$ ipython --no-banner

In [1]: import numpy as np

In [2]: from numpy import linalg as LA

In [3]: np.set_printoptions(precision=2, suppress=True, linewidth=200, floatmode="fixed")

In [4]: M, _ = LA.qr(np.array([[1.7, -0.7, -1.7, 1.0, 0.0],
   ...:     [-0.4, -0.6, -0.7, 0.5, -1.7],
   ...:     [-0.4, 0.7, 0.1, 1.1, -0.5],
   ...:     [-1.0, -0.2, -1.4, 1.6, -0.7],
   ...:     [-0.7, -0.9, 0.0, -0.7, 0.3]]))

In [5]: M
Out[5]: 
array([[-0.78, -0.38, -0.42,  0.17,  0.20],
       [ 0.18, -0.43, -0.14,  0.42, -0.76],
       [ 0.18,  0.45, -0.31,  0.77,  0.27],
       [ 0.46, -0.19, -0.77, -0.37,  0.16],
       [ 0.32, -0.65,  0.35,  0.26,  0.53]])

In [6]: LA.norm(M, axis=0)
Out[6]: array([1.00, 1.00, 1.00, 1.00, 1.00])

In [7]: LA.pinv(M)
Out[7]: 
array([[-0.78,  0.18,  0.18,  0.46,  0.32],
       [-0.38, -0.43,  0.45, -0.19, -0.65],
       [-0.42, -0.14, -0.31, -0.77,  0.35],
       [ 0.17,  0.42,  0.77, -0.37,  0.26],
       [ 0.20, -0.76,  0.27,  0.16,  0.53]])

In [8]: hat = np.triu(np.array([[-4, -8, -2, -6, -5],
   ...:     [-5, -9, 6, 0, 9],
   ...:     [-8, -3, -7, -6, -8],
   ...:     [-6, -4, -6, -1, 6],
   ...:     [-1, -7, -2, 5, -9]]), 1) + np.eye(5)

In [9]: out = hat @ M @ LA.inv(hat)

In [10]: np.poly(out)
Out[10]: array([ 1.00,  1.37,  0.38, -0.38, -1.37, -1.00])

In [11]: LA.matrix_rank(out)
Out[11]: np.int64(5)

In [12]: round(float(LA.det(out)), 2)
Out[12]: 1.0

In [13]: np.round(np.trace(out), 2), np.round(np.trace(M), 2)
Out[13]: (np.float64(-1.37), np.float64(-1.37))

In [14]: round(float(M[0] @ M[1]), 2)
Out[14]: -0.0

In [15]: np.round(LA.norm(M, "nuc"), 2)
Out[15]: np.float64(5.0)

In [16]: round(float(LA.norm(M[0], 1)), 2), round(LA.norm(M[0], np.inf), 2)
Out[16]: (1.95, np.float64(0.78))

In [17]: O, r_ = LA.qr(M)

In [18]: round(abs(r_[0, 0]), 2), round(float(LA.norm(M[:, 0])), 2)
Out[18]: (np.float64(1.0), 1.0)

In [19]: np.trace(O @ O.T)
Out[19]: np.float64(5.0)

In [20]: r_.round(2) + 0
Out[20]: 
array([[1.00, 0.00, 0.00, 0.00, 0.00],
       [0.00, 1.00, 0.00, 0.00, 0.00],
       [0.00, 0.00, 1.00, 0.00, 0.00],
       [0.00, 0.00, 0.00, 1.00, 0.00],
       [0.00, 0.00, 0.00, 0.00, 1.00]])

In [21]: F = np.load("case7.npy")

In [22]: F
Out[22]: 
array([[1.00, 0.50],
       [0.50, 1.00]])

In [23]: np.allclose(F @ F.T, F.T @ F)
Out[23]: True

In [24]: (F - F.T) / 2
Out[24]: 
array([[0.00, 0.00],
       [0.00, 0.00]])

In [25]: theta = np.radians(120)

In [26]: r_ = np.eye(2)

In [27]: r_[0, 0] = r_[1, 1] = np.cos(theta)

In [28]: r_[0, 1], r_[1, 0] = -np.sin(theta), np.sin(theta)

In [29]: r_
Out[29]: 
array([[-0.50, -0.87],
       [ 0.87, -0.50]])

In [30]: out = F @ r_.T

In [31]: np.allclose(F @ F.T, out @ out.T)
Out[31]: True

In [32]: np.allclose(LA.norm(F, axis=1), LA.norm(out, axis=1))
Out[32]: True

In [33]: np.round(LA.det(r_), 2), round(float(np.trace(r_)), 2)
Out[33]: (np.float64(1.0), -1.0)

In [34]: out = LA.invert(r_)
AttributeError: module 'numpy.linalg' has no attribute 'invert'


In [35]: out = np.inv(r_)
AttributeError: module 'numpy' has no attribute 'inv'


In [36]: out = LA.inv(r_)

In [37]: round(float(LA.det(r_) * LA.det(out)), 2)
Out[37]: 1.0

In [38]: LA.det(r_) * out
Out[38]: 
array([[-0.50,  0.87],
       [-0.87, -0.50]])

In [39]: np.einsum("ii->", F)
Out[39]: np.float64(2.0)

In [40]: np.einsum("ij,ji->", F, F)
Out[40]: np.float64(2.5)

In [41]: round(LA.det(F[::-1]), 2)
Out[41]: np.float64(-0.75)

In [42]: round(float(LA.eigvals(F).sum().real), 2)
Out[42]: 2.0

In [43]: x = np.ones(2)

In [44]: for _ in range(4):
    ...:     x = F @ x
    ...:     x /= LA.norm(x)
    ...:     print(round(x @ F @ x, 2))
    ...: 
1.5
1.5
1.5
1.5

In [45]: x
Out[45]: array([0.71, 0.71])

In [46]: A = np.load("test15.npy")

In [47]: A
Out[47]: 
array([[  2,   0,  -2],
       [ -3,   0,   3],
       [ -3,   1,  -2],
       [-13,   0,  13]])

In [48]: LA.cond(A) > 100
Out[48]: np.True_

In [49]: np.argsort(-LA.norm(A, axis=0).round(6), kind="stable")[:3]
Out[49]: array([0, 2, 1])

In [50]: A @ A
ValueError: matmul: Input operand 1 has a mismatch in its core dimension 0, with gufunc signature (n?,k),(k,m?)->(n?,m?) (size 4 is different from 3)


In [51]: C2 = A.T @ A

In [52]: C2
Out[52]: 
array([[ 191,   -3, -176],
       [  -3,    1,   -2],
       [-176,   -2,  186]])

In [53]: np.trace(C2), (A ** 2).sum()
Out[53]: (np.int64(378), np.int64(378))

In [54]: np.round(LA.svd(A, compute_uv=False) ** 2, 2) + 0
Out[54]: array([364.52,  13.48,   0.00])

In [55]: np.round(LA.eigvalsh(C2)[::-1], 2) + 0
Out[55]: array([364.52,  13.48,   0.00])

In [56]: U, sv, VT = LA.svd(A)

In [57]: np.argmax(sv[:-1] / (sv[1:] + 1e-6)) + 1
Out[57]: np.int64(2)

In [58]: sv.round(2) + 0
Out[58]: array([19.09,  3.67,  0.00])

In [59]: out = U[:, :2] @ np.diag(sv[:2]) @ VT[:2]

In [60]: LA.matrix_rank(out)
Out[60]: np.int64(2)

In [61]: u, v = A[1], A[2]

In [62]: u @ v
Out[62]: np.int64(3)

In [63]: p = (u @ v) / (u @ u) * u

In [64]: round(LA.norm(u + v) ** 2 + LA.norm(u - v) ** 2, 2)
Out[64]: np.float64(64.0)

In [65]: v - p
Out[65]: array([-2.50,  1.00, -2.50])

In [66]: (v - p) @ u
Out[66]: np.float64(0.0)

In [67]: rank = LA.matrix_rank(A)

In [68]: rank
Out[68]: np.int64(2)

In [69]: null = LA.svd(A)[2][rank:].T

In [70]: null @ null.T
Out[70]: 
array([[0.04, 0.19, 0.04],
       [0.19, 0.93, 0.19],
       [0.04, 0.19, 0.04]])

In [71]: null.shape
Out[71]: (3, 1)

In [72]: null[:, 0] / null[np.abs(null[:, 0]).round(6).argmax(), 0]
Out[72]: array([0.20, 1.00, 0.20])

In [73]: [int(LA.matrix_rank(A[:, :j + 1])) for j in range(3)]
Out[73]: [1, 2, 2]

In [74]: [int(LA.matrix_rank(A[:i])) for i in range(1, len(A) + 1)]
Out[74]: [1, 1, 2, 2]

In [75]: np.allclose(A @ null, 0)
Out[75]: True

In [76]: data = np.array([[2, 0, 0], [0, 1, 2], [0, 2, 2]])

In [77]: [round(float(LA.det(data[:i, :i])), 2) + 0 for i in range(1, 4)]
Out[77]: [2.0, 2.0, -4.0]

In [78]: np.round(LA.eigvalsh(data).min(), 2)
Out[78]: np.float64(-0.56)

In [79]: evals, V = LA.eig(data)

In [80]: np.sort(LA.eigvals(data @ data))
Out[80]: array([ 0.32,  4.00, 12.68])

In [81]: data @ V[:, 0] - evals[0] * V[:, 0]
Out[81]: array([0.00, 0.00, 0.00])

In [82]: O, V = LA.qr(data[:, :2])[0], LA.qr(data[:, 2:])[0]

In [83]: sv = LA.svd(O.T @ V, compute_uv=False)

In [84]: (sv > 0.9).sum()
Out[84]: np.int64(1)

In [85]: sv
Out[85]: array([0.95])

In [86]: t3 = np.stack([F, 3 * F, F[::-1]])

In [87]: LA.matrix_rank(t3.reshape(3, -1))
Out[87]: np.int64(2)

In [88]: LA.matrix_rank(t3)
Out[88]: array([2, 2, 2])

In [89]: LA.det(t3)
Out[89]: array([ 0.75,  6.75, -0.75])

In [90]: t3.sum(axis=0)
Out[90]: 
array([[4.50, 3.00],
       [3.00, 4.50]])

In [91]: J = np.loadtxt("block16.csv", delimiter=",")

In [92]: J
Out[92]: 
array([[ 4.00, -4.00, -4.00],
       [ 4.00, -4.00, -4.00]])

In [93]: J @ LA.pinv(J) @ J
Out[93]: 
array([[ 4.00, -4.00, -4.00],
       [ 4.00, -4.00, -4.00]])

In [94]: def softmax(z):
    ...:     e = np.exp(z - z.max(axis=-1, keepdims=True))
    ...:     return e / e.sum(axis=-1, keepdims=True)
    ...: 

In [95]: softmax(10 * F[0])
Out[95]: array([0.99, 0.01])

In [96]: softmax(F[0])
Out[96]: array([0.62, 0.38])

In [97]: att = F @ F.T / np.sqrt(2)

In [98]: softmax(att).round(6).argmax(axis=1)
Out[98]: array([0, 1])

In [99]: softmax(att + np.triu(np.full(att.shape, -np.inf), 1))
Out[99]: 
array([[1.00, 0.00],
       [0.46, 0.54]])

In [100]: U, sv, VT = LA.svd(J)

In [101]: V = VT[:(sv > 1e-8).sum()]

In [102]: rng = np.random.default_rng(8)

In [103]: x = J[1] + 5 * J[0] + rng.integers(2) * np.eye(3)[1]

In [104]: x
Out[104]: array([ 24.00, -23.00, -24.00])

In [105]: LA.matrix_rank(np.vstack([J, x]))
Out[105]: np.int64(2)

In [106]: np.diag(V.T @ V)
Out[106]: array([0.33, 0.33, 0.33])

In [107]: np.round(LA.norm(x - V.T @ V @ x), 2)
Out[107]: np.float64(0.82)

In [108]: np.argsort(-LA.norm(J, axis=0).round(6), kind="stable")[:3]
Out[108]: array([0, 1, 2])

In [109]: LA.matrix_rank(J, rtol=0.1)
Out[109]: np.int64(1)

In [110]: [round(float(x), 2) for x in LA.svd(J, compute_uv=False)[:3]]
Out[110]: [9.8, 0.0]
